>>> import numpy as np
>>> np.set_printoptions(precision=2, suppress=True, linewidth=160)
>>> rnd = lambda a: np.round(a, 2) + 0
>>> feats = np.loadtxt("x.csv", delimiter=",")
>>> feats
array([[  1.63,   0.  ,   8.51,   2.88,   1.63,   9.51,   0.26,  10.14,   3.26],
       [  0.32,   0.  ,   3.3 ,  -1.03,   0.32,   4.3 ,  -2.35,   3.62,   0.65],
       [ -0.74,   0.  ,  -0.97,  -4.23,  -0.74,   0.03,  -4.49,  -1.71,  -1.49],
       [  1.59,   0.  ,   8.35,   2.76,   1.59,   9.35,   0.18,   9.94,   3.18],
       [ -0.9 ,   0.  ,  -1.61,  -4.71,  -0.9 ,  -0.61,  -4.81,  -2.51,  -1.81],
       [ -1.32,   0.  ,  -3.29,  -5.97,  -1.32,  -2.29,  -5.64,  -4.61,  -2.64],
       [ -1.28,   0.  ,  -3.14,  -5.85,  -1.28,  -2.14,  -5.57,  -4.42,  -2.57],
       [  1.4 ,   0.  ,   7.61,   2.21,   1.4 ,   8.61,  -0.19,   9.02,   2.81],
       [  1.07,   0.  ,   6.28,   1.21,   1.07,   7.28,  -0.86,   7.34,   2.14],
       [ -2.61,   0.  ,  -8.43,  -9.82,  -2.61,  -7.43,  -8.21, -11.04,  -5.21],
       [ -0.75,   0.  ,  -1.  ,  -4.25,  -0.75,   0.  ,  -4.5 ,  -1.75,  -1.5 ],
       [ -0.94,   0.  ,  -1.77,  -4.82,  -0.94,  -0.77,  -4.88,  -2.71,  -1.88],
       [  2.03,   0.  ,  10.1 ,   4.08,   2.03,  11.1 ,   1.05,  12.13,   4.05],
       [ -0.04,   0.  ,   1.83,  -2.13,  -0.04,   2.83,  -3.09,   1.78,  -0.09],
       [  0.89,   0.  ,   5.58,   0.68,   0.89,   6.58,  -1.21,   6.47,   1.79],
       [  0.52,   0.  ,   4.1 ,  -0.43,   0.52,   5.1 ,  -1.95,   4.62,   1.05],
       [  0.24,   0.  ,   2.95,  -1.28,   0.24,   3.95,  -2.52,   3.19,   0.48],
       [ -1.03,   0.  ,  -2.12,  -5.09,  -1.03,  -1.12,  -5.06,  -3.15,  -2.06],
       [ -0.62,   0.  ,  -0.47,  -3.85,  -0.62,   0.53,  -4.23,  -1.08,  -1.23],
       [  0.61,   0.  ,   4.45,  -0.16,   0.61,   5.45,  -1.78,   5.06,   1.22],
       [ -0.37,   0.  ,   0.52,  -3.11,  -0.37,   1.52,  -3.74,   0.15,  -0.74],
       [ -1.44,   0.  ,  -3.76,  -6.32,  -1.44,  -2.76,  -5.88,  -5.2 ,  -2.88],
       [  1.07,   0.  ,   6.27,   1.2 ,   1.07,   7.27,  -0.87,   7.33,   2.13],
       [  0.32,   0.  ,   3.29,  -1.03,   0.32,   4.29,  -2.35,   3.61,   0.65],
       [  1.97,   0.  ,   9.87,   3.91,   1.97,  10.87,   0.94,  11.84,   3.94],
       [  0.34,   0.  ,   3.37,  -0.97,   0.34,   4.37,  -2.31,   3.72,   0.69],
       [  0.94,   0.  ,   5.75,   0.81,   0.94,   6.75,  -1.13,   6.69,   1.87],
       [ -0.26,   0.  ,   0.94,  -2.79,  -0.26,   1.94,  -3.53,   0.68,  -0.53],
       [  0.15,   0.  ,   2.62,  -1.54,   0.15,   3.62,  -2.69,   2.77,   0.31],
       [  0.36,   0.  ,   3.46,  -0.91,   0.36,   4.46,  -2.27,   3.82,   0.73],
       [  0.1 ,   0.  ,   2.41,  -1.7 ,   0.1 ,   3.41,  -2.8 ,   2.51,   0.2 ],
       [ -1.91,   0.  ,  -5.63,  -7.72,  -1.91,  -4.63,  -6.82,  -7.54,  -3.82],
       [ -0.12,   0.  ,   1.52,  -2.36,  -0.12,   2.52,  -3.24,   1.4 ,  -0.24],
       [  0.78,   0.  ,   5.14,   0.35,   0.78,   6.14,  -1.43,   5.92,   1.57],
       [ -0.66,   0.  ,  -0.62,  -3.97,  -0.66,   0.38,  -4.31,  -1.28,  -1.31],
       [  0.86,   0.  ,   5.44,   0.58,   0.86,   6.44,  -1.28,   6.3 ,   1.72],
       [ -0.12,   0.  ,   1.53,  -2.35,  -0.12,   2.53,  -3.23,   1.42,  -0.23]])
>>> U, sig, Vh = np.linalg.svd(feats)
>>> rnd(sig)
array([59.58, 29.38,  0.03,  0.02,  0.01,  0.01,  0.  ,  0.  ,  0.  ])
>>> np.argmax(sig[:-1] / (sig[1:] + 1e-6)) + 1
np.int64(6)
>>> other = U[:, :6] @ np.diag(sig[:6]) @ Vh[:6]
>>> rnd(np.abs(feats - other).max())
np.float64(0.0)
>>> rnd(np.linalg.norm(feats - other) / np.linalg.norm(feats))
np.float64(0.0)
